% python3 -q
>>> import numpy as np
>>> import numpy.linalg as la
>>> np.set_printoptions(precision=2, suppress=True, linewidth=100)
>>> basis = np.array([[4, 2, 2, 0, 4, 1, 4, 3],
...     [1, 5, 5, 3, 3, 4, 5, 1],
...     [4, 3, 3, 3, 1, 1, 2, 1],
...     [2, 5, 2, 5, 2, 4, 2, 4],
...     [5, 2, 4, 0, 4, 2, 0, 0],
...     [4, 2, 0, 1, 4, 4, 2, 1],
...     [0, 5, 1, 4, 3, 5, 3, 0],
...     [1, 0, 5, 3, 4, 0, 4, 1]])
>>> rng = np.random.default_rng(854)
>>> W0 = (rng.random((37, 8)) < 0.25) @ basis
>>> W0
array([[ 8,  5,  3,  4,  5,  5,  4,  2],
       [11, 10, 12, 11, 11,  6, 12,  9],
       [11,  9,  6,  6, 10, 10,  4,  5],
       [ 0,  5,  1,  4,  3,  5,  3,  0],
       [13,  7, 10,  7, 13,  6, 12,  6],
       [10,  5, 12,  6,  9,  3,  6,  2],
       [ 5,  3,  8,  6,  5,  1,  6,  2],
       [ 7,  7,  6,  5,  6,  6,  2,  4],
       [ 0,  5,  1,  4,  3,  5,  3,  0],
       [ 5,  7,  7,  3,  7,  5,  9,  4],
       [ 6,  7,  2,  6,  6,  8,  4,  5],
       [ 4,  2,  2,  0,  4,  1,  4,  3],
       [ 6,  8,  5,  8,  3,  5,  4,  5],
       [ 9,  4,  6,  0,  8,  3,  4,  3],
       [ 0,  5,  1,  4,  3,  5,  3,  0],
       [ 9, 15, 11, 10, 11, 11, 14,  5],
       [ 5,  2,  4,  0,  4,  2,  0,  0],
       [11, 10,  9,  8,  7,  7,  4,  5],
       [ 6, 12, 11, 11, 14, 13, 14,  3],
       [ 3, 10,  7,  8,  5,  8,  7,  5],
       [ 9, 10, 10,  6,  8,  6, 11,  5],
       [ 0,  0,  0,  0,  0,  0,  0,  0],
       [ 0,  5,  1,  4,  3,  5,  3,  0],
       [ 4,  7,  3,  4,  7,  6,  7,  3],
       [ 0,  0,  0,  0,  0,  0,  0,  0],
       [ 5,  2,  7,  3,  8,  1,  8,  4],
       [ 2,  5,  2,  5,  2,  4,  2,  4],
       [ 6,  8,  5,  8,  3,  5,  4,  5],
       [ 7, 12, 10, 12, 13, 10, 13,  8],
       [ 2,  5,  2,  5,  2,  4,  2,  4],
       [ 5,  2,  4,  0,  4,  2,  0,  0],
       [ 6,  2,  9,  3,  8,  2,  4,  1],
       [ 5,  2,  7,  3,  8,  1,  8,  4],
       [ 0,  5,  1,  4,  3,  5,  3,  0],
       [ 1,  5,  5,  3,  3,  4,  5,  1],
       [ 6,  7,  2,  6,  6,  8,  4,  5],
       [ 9,  9,  7,  4, 11,  8,  7,  3]])
>>> # rows 3 and 8 are equal
>>> cov = np.cov(W0, rowvar=False)
>>> np.argsort(-W0.std(axis=0).round(6), kind="stable")
array([6, 0, 2, 4, 1, 3, 5, 7])
>>> np.median(W0, axis=0)
array([5., 5., 5., 4., 6., 5., 4., 3.])
>>> round(np.corrcoef(W0[:, 1], W0[:, 0])[0, 1], 2)
np.float64(0.5)
>>> A = np.array([[4.0, 1.0, 0.0, 0.0],
...     [1.0, 4.0, 0.0, 0.0],
...     [0.0, 0.0, 3.0, 0.0],
...     [0.0, 0.0, 0.0, 3.0]])
>>> A
array([[4., 1., 0., 0.],
       [1., 4., 0., 0.],
       [0., 0., 3., 0.],
       [0., 0., 0., 3.]])
>>> evals, V = la.eigh(A)
>>> x0 = np.array([-1, 3, 8, 7])
>>> la.eigvalsh(A[1:, 1:])
array([3., 3., 4.])
>>> V * np.maximum(evals, 0) @ V.T
array([[4., 1., 0., 0.],
       [1., 4., 0., 0.],
       [0., 0., 3., 0.],
       [0., 0., 0., 3.]])
>>> x0 @ A @ x0
np.float64(373.0)
>>> r0 = np.array([1, 5, 3, -2])
>>> Y = A + np.outer(r0, np.eye(4)[0])
>>> Y
array([[ 5.,  1.,  0.,  0.],
       [ 6.,  4.,  0.,  0.],
       [ 3.,  0.,  3.,  0.],
       [-2.,  0.,  0.,  3.]])
>>> la.matrix_rank(Y - A)
np.int64(1)
>>> A @ A
array([[17.,  8.,  0.,  0.],
       [ 8., 17.,  0.,  0.],
       [ 0.,  0.,  9.,  0.],
       [ 0.,  0.,  0.,  9.]])
>>> np.round(la.det(A), 2)
np.float64(135.0)
>>> x0 = np.ones(4)
>>> for _ in range(6):
...     x0 = A @ x0
...     x0 /= la.norm(x0)
...     print(round(x0 @ A @ x0, 2))
... 
4.47
4.77
4.91
4.97
4.99
5.0
>>> x0
array([0.71, 0.71, 0.03, 0.03])
>>> J = np.load("m.npy")
>>> J
array([[ 4,  0,  2,  0,  1,  4],
       [ 0, -5,  0,  0,  0,  0],
       [ 4,  0, -2,  4, -4, -3],
       [ 0,  0,  2, -2,  2,  4],
       [ 2,  0, -4,  4,  1,  4],
       [ 4,  0, -4,  1, -3,  1]])
>>> np.round(la.norm(J[5] - J[1]), 2)
np.float64(8.25)
>>> la.norm(J, axis=1)
array([6.08, 5.  , 7.81, 5.29, 7.28, 6.56])
>>> np.round(la.norm(J[5], 1), 2), round(float(la.norm(J[5], np.inf)), 2)
(np.float64(13.0), 4.0)
>>> r0 = np.array([-1, 3, 5])
>>> np.polyval(r0, J[0])
array([1, 5, 7, 5, 7, 1])
>>> np.flatnonzero(la.matrix_power((J != 0) + (J.T != 0) + np.eye(6), 6)[2])
array([0, 2, 3, 4, 5])
>>> np.sort(la.eigvals(J).real)
array([-10.03,  -5.  ,   1.31,   1.31,   3.2 ,   6.21])
>>> Uu, sig, VT = la.svd(J, full_matrices=False)
>>> sig
array([10.78,  8.58,  5.  ,  4.82,  2.95,  0.46])
>>> np.round(Uu.T @ Uu, 2) + 0
array([[1., 0., 0., 0., 0., 0.],
       [0., 1., 0., 0., 0., 0.],
       [0., 0., 1., 0., 0., 0.],
       [0., 0., 0., 1., 0., 0.],
       [0., 0., 0., 0., 1., 0.],
       [0., 0., 0., 0., 0., 1.]])
>>> np.abs(VT[0])
array([0.54, 0.  , 0.53, 0.51, 0.41, 0.07])
>>> np.cumsum(sig ** 2) / np.sum(sig ** 2)
array([0.47, 0.77, 0.87, 0.96, 1.  , 1.  ])
>>> Y = J + rng.integers(-2, 3, (6, 5)) @ rng.integers(-2, 3, (5, 6))
>>> Y
array([[-2,  3,  1,  0,  1,  1],
       [-2,  3, -9,  5,  2, -2],
       [10,  1,  2,  7,  0,  4],
       [ 2,  5,  3,  0,  8,  7],
       [ 5,  0, -2,  3,  3,  4],
       [-3,  3, -8,  1, -2,  1]])
>>> la.matrix_rank(Y - J, tol=1e-8)
np.int64(5)
>>> lab = rng.integers(0, 3, 4)
>>> m1 = np.triu((lab[:, None] == lab) & (rng.random((4, 4)) < 0.8), 1).astype(int)
>>> m1 += m1.T
>>> m1
array([[0, 1, 1, 1],
       [1, 0, 0, 0],
       [1, 0, 0, 1],
       [1, 0, 1, 0]])
>>> # equal to its transpose
>>> evals, V = la.eigh(m1)
>>> x0 = np.array([3, -3, -2, 3])
>>> V * np.abs(evals) @ V.T
array([[ 1.66, -0.12,  0.33,  0.33],
       [-0.12,  0.76,  0.45,  0.45],
       [ 0.33,  0.45,  1.27,  0.27],
       [ 0.33,  0.45,  0.27,  1.27]])
>>> x0 @ m1 @ x0
np.int64(-24)
>>> (np.sign(V[:, -1].round(6)) == np.sign(V[0, -1].round(6))).astype(int)
array([1, 1, 1, 1])
>>> V * np.maximum(evals, 0) @ V.T
array([[0.83, 0.44, 0.66, 0.66],
       [0.44, 0.38, 0.23, 0.23],
       [0.66, 0.23, 0.64, 0.64],
       [0.66, 0.23, 0.64, 0.64]])
>>> Y = m1 / np.sqrt((m1 ** 2).mean(axis=1, keepdims=True))
>>> m1 - m1.mean(axis=1, keepdims=True)
array([[-0.75,  0.25,  0.25,  0.25],
       [ 0.75, -0.25, -0.25, -0.25],
       [ 0.5 , -0.5 , -0.5 ,  0.5 ],
       [ 0.5 , -0.5 ,  0.5 , -0.5 ]])
>>> la.norm(Y, axis=1)
array([2., 2., 2., 2.])
>>> r0, r1 = m1[1], m1[2]
>>> r0 @ r1
np.int64(1)
>>> pr = (r0 @ r1) / (r0 @ r0) * r0
>>> np.outer(r0, r1)
array([[1, 0, 0, 1],
       [0, 0, 0, 0],
       [0, 0, 0, 0],
       [0, 0, 0, 0]])
>>> mat = np.loadtxt("mat.csv", delimiter=",")
>>> mat
array([[ 29.56,  -4.16,  -7.2 ,  24.71],
       [-19.65,  21.21,  -3.75,  18.53],
       [-21.09,  21.04,  -3.51,  21.54],
       [-13.78,   4.89,  24.72,  31.17],
       [-11.45,   4.08,  25.65,  33.75],
       [-20.25,  21.56,  -3.64,  20.47],
       [-13.6 ,   4.37,  25.98,  33.43],
       [ 32.36,  -1.85,  -8.97,  22.89],
       [ 31.61,  -3.16,  -8.27,  22.88],
       [-18.86,  22.17,  -4.  ,  20.16],
       [-18.71,  21.93,  -4.05,  20.19],
       [ 30.03,  -2.17,  -7.62,  24.56],
       [-19.87,  22.67,  -2.58,  21.13],
       [ 29.35,  -1.67,  -7.78,  24.57],
       [ 30.39,  -1.6 ,  -8.98,  24.86],
       [-12.71,   3.72,  24.57,  33.12],
       [-20.37,  21.22,  -3.26,  20.54],
       [ 30.69,  -2.4 ,  -8.51,  23.21],
       [-19.51,  22.44,  -4.81,  20.71],
       [-13.63,   5.35,  28.61,  34.61],
       [-19.77,  21.18,  -3.24,  20.43],
       [-12.77,   4.49,  25.78,  34.46],
       [-16.48,   4.53,  27.47,  34.5 ],
       [-12.99,   5.79,  26.29,  36.06],
       [-20.11,  20.66,  -3.76,  18.87],
       [ 29.38,  -3.64,  -5.95,  25.  ],
       [-15.1 ,   4.88,  26.38,  34.26]])
>>> Ac = (mat - mat.mean(axis=0)) / mat.std(axis=0)
>>> np.argwhere(np.abs(Ac) > 2)
array([], shape=(0, 2), dtype=int64)
>>> coef = la.lstsq(np.delete(Ac, 3, axis=1), Ac[:, 3])[0]
>>> np.abs(coef).argmax()
np.int64(2)
>>> coef
array([0.75, 0.3 , 1.31])
